>>> import numpy as np
>>> import numpy.linalg as la
>>> np.set_printoptions(precision=4, suppress=True, linewidth=120)
>>> m1 = np.load("sample4.npy")
>>> print(m1)
[[ -1  -1  -1  -1  -1  -1  -1  -1  -1  -1  -1  -1  -1]
 [ -1  -2  -2  -2  -2  -2  -2  -2  -2  -2  -2  -2  -2]
 [ -1  -2  -3  -3  -3  -3  -3  -3  -3  -3  -3  -3  -3]
 [ -1  -2  -3  -4  -4  -4  -4  -4  -4  -4  -4  -4  -4]
 [ -1  -2  -3  -4  -5  -5  -5  -5  -5  -5  -5  -5  -5]
 [ -1  -2  -3  -4  -5  -6  -6  -6  -6  -6  -6  -6  -6]
 [ -1  -2  -3  -4  -5  -6  -7  -7  -7  -7  -7  -7  -7]
 [ -1  -2  -3  -4  -5  -6  -7  -8  -8  -8  -8  -8  -8]
 [ -1  -2  -3  -4  -5  -6  -7  -8  -9  -9  -9  -9  -9]
 [ -1  -2  -3  -4  -5  -6  -7  -8  -9 -10 -10 -10 -10]
 [ -1  -2  -3  -4  -5  -6  -7  -8  -9 -10 -11 -11 -11]
 [ -1  -2  -3  -4  -5  -6  -7  -8  -9 -10 -11 -12 -12]
 [ -1  -2  -3  -4  -5  -6  -7  -8  -9 -10 -11 -12 -13]]
>>> w, evecs = la.eigh(m1)
>>> vec = np.array([2, -1, -1, 3, 1, -1, 1, -3, 1, -2, 3, 3, -1])
>>> print(la.eigvalsh(m1[1:, 1:]))
[-73.8006  -8.1606  -2.9315  -1.5073  -0.9316  -0.6466  -0.4873  -0.3911  -0.3304  -0.2915  -0.2674  -0.2542]
>>> print(np.abs(m1).sum(axis=1).max(), round(np.abs(w).max(), 4))
91 73.9465
>>> M = np.load("x.npy")
>>> print(M)
[[ 7 -5  2 -4  5]
 [-4  6  2 -2  5]
 [ 1  3 11  2 -1]
 [ 0  3  2  4 -1]
 [ 3 -1  3 -4  2]]
>>> r0 = np.array([0, 7])
>>> print(np.convolve(M[4], r0))
[  0  21  -7  21 -28  14]
>>> print(np.array([np.convolve(row, r0, "same") for row in M]))
[[  0  49 -35  14 -28]
 [  0 -28  42  14 -14]
 [  0   7  21  77  14]
 [  0   0  21  14  28]
 [  0  21  -7  21 -28]]
